% python3 -q
>>> import numpy as np
>>> from numpy import linalg as LA
>>> np.set_printoptions(precision=3, suppress=True, linewidth=100)
>>> W0 = np.load("dump.npy")
>>> W0
array([[37,  2, -1,  0,  2, -1],
       [ 3, 41,  3, -2,  1,  1],
       [-1,  2, 61, -2, -3, -1],
       [-3,  1,  3, 19,  1,  0],
       [ 1, -2,  3, -2, 37,  1],
       [-2,  1,  2,  3, -1,  3]])
>>> W0 @ W0
array([[1380,  149,  -88,   -9,  154,  -35],
       [ 236, 1690,  302, -125,   72,   39],
       [ -87,  205, 3711, -161, -295,  -64],
       [-167,   58,  249,  351,   42,    2],
       [  69, -149,  283, -111, 1357,   34],
       [ -89,   49,  139,   62,  -46,    9]])
>>> np.allclose(W0, W0.T)
False
>>> np.round(np.abs(LA.eigvals(W0)).max(), 3)
np.float64(60.795)
>>> (W0 - W0.T) / 2
array([[ 0. , -0.5,  0. ,  1.5,  0.5,  0.5],
       [ 0.5,  0. ,  0.5, -1.5,  1.5,  0. ],
       [ 0. , -0.5,  0. , -2.5, -3. , -1.5],
       [-1.5,  1.5,  2.5,  0. ,  1.5, -1.5],
       [-0.5, -1.5,  3. , -1.5,  0. ,  1. ],
       [-0.5,  0. ,  1.5,  1.5, -1. ,  0. ]])
>>> LA.matrix_power(W0, 3)
array([[ 51846,   8341,  -5936,   -706,   8897,  -1094],
       [ 13869,  70136,  23175,  -6386,   3756,   1341],
       [ -5999,  16018, 225577, -10493, -22114,  -3906],
       [ -7269,   2811,  16713,   5977,    880,     24],
       [  3445,  -8196,  20553,  -4989,  49204,    958],
       [ -3535,   2272,   8781,    921,  -2195,    -20]])
>>> x = np.array([1, 4, -7, 6, 9, 0])
>>> y = W0 @ x
>>> coef, lr = np.zeros(6), 1 / LA.norm(W0, 2) ** 2
>>> for i in range(6):
...     coef -= lr * W0.T @ (W0 @ coef - y)
...     if i % 2 == 0: print(i, round(LA.norm(W0 @ coef - y), 3))
... 
0 250.74
2 127.133
4 82.917
>>> coef
array([ 1.069,  3.662, -7.054,  2.552,  8.225,  0.461])
>>> r0 = np.array([1, 3, -3])
>>> np.convolve(W0[5], r0)
array([-2, -5, 11,  6,  2, -9, 12, -9])
>>> np.cross(W0[5, :3], W0[3, :3])
array([1, 0, 1])
>>> J = np.loadtxt("m.csv", delimiter=",")
>>> J
array([[ -8.941,  16.032,   5.877],
       [-10.876,  14.921,   3.396],
       [-10.896,  15.204,   4.85 ],
       [-10.646,  15.142,   5.611],
       [ -9.664,  14.604,   3.967],
       [ -9.06 ,  15.635,   3.435],
       [-10.717,  15.141,   3.426],
       [ -9.117,  15.764,   5.266],
       [ -8.407,  14.932,   4.252],
       [-11.05 ,  14.464,   3.698],
       [-12.596,  16.433,   3.075],
       [-10.574,  12.982,   4.97 ],
       [-10.545,  13.816,   6.445],
       [ -8.523,  13.951,   4.871],
       [-10.368,  14.808,   5.131],
       [-12.875,  14.052,   4.28 ],
       [ -8.526,  14.608,   3.838],
       [ -9.74 ,  16.901,   4.346]])
>>> x = np.array([1, -3, -2])
>>> y = J @ x
>>> np.round(LA.pinv(J) @ J, 3) + 0
array([[1., 0., 0.],
       [0., 1., 0.],
       [0., 0., 1.]])
>>> LA.lstsq(J, y)[0]
array([ 1., -3., -2.])
>>> LA.solve(J.T @ J, J.T @ y)
array([ 1., -3., -2.])
>>> rng = np.random.default_rng(654570)
>>> y = y + 0.3 * rng.normal(size=18)
>>> y
array([-68.06 , -62.18 , -66.069, -66.993, -62.165, -62.749, -63.564, -66.391, -61.534, -61.633,
       -68.007, -59.399, -64.743, -59.99 , -65.271, -63.783, -60.122, -69.242])
>>> coef, *_ = LA.lstsq(J, y)
>>> round(LA.norm(y - J @ coef), 3)
np.float64(1.284)
>>> [round(float(LA.norm(LA.solve(J.T @ J + lam * np.eye(3), J.T @ y))), 2) for lam in (0, 1, 10, 100)]
[3.69, 3.67, 3.55, 3.39]
>>> coef
array([ 1.066, -2.989, -1.875])
>>> Xs = J - J.mean(axis=0)
>>> V = LA.svd(Xs)[2][:1]
>>> other = Xs - Xs @ V.T @ V
>>> round(float(LA.norm(other) / LA.norm(Xs)), 3)
0.707
>>> other.std(axis=0)
array([0.241, 0.939, 0.853])
>>> np.diag(V.T @ V)
array([0.921, 0.001, 0.078])
>>> feats = np.load("run18.npy")
>>> feats
array([[ 5,  0,  0,  0],
       [ 3,  0,  0,  0],
       [ 6,  0,  0,  0],
       [ 1,  0,  0,  0],
       [ 4,  0,  0,  0],
       [ 9,  0,  0,  0],
       [10,  2,  0,  0],
       [10,  2,  0,  0],
       [ 5,  0,  0,  0],
       [ 2,  0,  0,  0],
       [ 0,  2,  0,  0],
       [ 1,  0,  0,  0],
       [ 8,  0,  0,  0],
       [10,  2,  0,  0],
       [ 6,  4,  0,  0],
       [ 3,  0,  0,  0],
       [10,  2,  0,  0],
       [12,  0,  0,  0],
       [ 6,  0,  0,  0],
       [ 2,  0,  0,  0],
       [10,  2,  0,  0],
       [ 7,  1,  0,  0],
       [ 9,  5,  0,  0],
       [ 8,  0,  0,  0],
       [ 3,  3,  0,  0],
       [ 5,  0,  0,  0],
       [11,  0,  0,  0]])
>>> left, sigma, VT = LA.svd(feats)
>>> sigma
array([36.966,  6.964,  0.   ,  0.   ])
>>> np.argmax(sigma[:-1] / (sigma[1:] + 1e-6)) + 1
np.int64(2)
>>> other = left[:, :2] @ np.diag(sigma[:2]) @ VT[:2]
>>> LA.matrix_rank(feats, rtol=0.05)
np.int64(2)
>>> np.round(np.abs(feats - other).max(), 3)
np.float64(0.0)
